% ipython --no-banner

In [1]: import numpy as np

In [2]: from numpy import linalg as LA

In [3]: np.set_printoptions(precision=4, suppress=True, linewidth=140, floatmode="fixed")

In [4]: rd = lambda a: np.round(a, 4) + 0

In [5]: m1 = np.load("x.npy")

In [6]: m1
Out[6]: 
array([[-7,  5, -1,  1, -4, -8],
       [-9, -2,  0,  1, -5,  1],
       [-1,  4, -1, -3, -8,  5],
       [-9, -2,  0,  1, -5,  1],
       [ 8, -5,  7,  7,  1,  2]])

In [7]: # rank 4

In [8]: rank = LA.matrix_rank(m1)

In [9]: rank
Out[9]: np.int64(4)

In [10]: null = LA.svd(m1)[2][rank:].T

In [11]: print([int(LA.matrix_rank(np.delete(m1, i, axis=0))) for i in range(5)])
[3, 4, 3, 4, 3]

In [12]: np.allclose(m1 @ null, 0)
Out[12]: True

In [13]: [int(LA.matrix_rank(m1[:i])) for i in range(1, len(m1) + 1)]
Out[13]: [1, 2, 3, 3, 4]

In [14]: [int(LA.matrix_rank(m1[:, :j + 1])) for j in range(6)]
Out[14]: [1, 2, 3, 4, 4, 4]

In [15]: rd(m1 @ null)
Out[15]: 
array([[0.0000, 0.0000],
       [0.0000, 0.0000],
       [0.0000, 0.0000],
       [0.0000, 0.0000],
       [0.0000, 0.0000]])

In [16]: print(null.shape)
(6, 2)

In [17]: LA.matrix_rank(m1.T @ m1), LA.matrix_rank(m1 @ m1.T)
Out[17]: (np.int64(4), np.int64(4))

In [18]: def softmax(z):
    ...:     e = np.exp(z - z.max(axis=-1, keepdims=True))
    ...:     return e / e.sum(axis=-1, keepdims=True)
    ...: 

In [19]: rd(softmax(m1[2]))
Out[19]: array([0.0018, 0.2679, 0.0018, 0.0002, 0.0000, 0.7282])

In [20]: scores = m1 @ m1.T / np.sqrt(6)

In [21]: rd(softmax(scores)[2] @ m1)
Out[21]: array([-1.0000,  4.0000, -1.0000, -3.0000, -8.0000,  5.0000])

In [22]: rd(softmax(scores))
Out[22]: 
array([[1.0000, 0.0000, 0.0000, 0.0000, 0.0000],
       [0.0000, 0.5000, 0.0000, 0.5000, 0.0000],
       [0.0000, 0.0000, 1.0000, 0.0000, 0.0000],
       [0.0000, 0.5000, 0.0000, 0.5000, 0.0000],
       [0.0000, 0.0000, 0.0000, 0.0000, 1.0000]])

In [23]: rd(softmax(scores + np.triu(np.full(scores.shape, -np.inf), 1)))
Out[23]: 
array([[1.0000, 0.0000, 0.0000, 0.0000, 0.0000],
       [0.0000, 1.0000, 0.0000, 0.0000, 0.0000],
       [0.0000, 0.0000, 1.0000, 0.0000, 0.0000],
       [0.0000, 0.5000, 0.0000, 0.5000, 0.0000],
       [0.0000, 0.0000, 0.0000, 0.0000, 1.0000]])
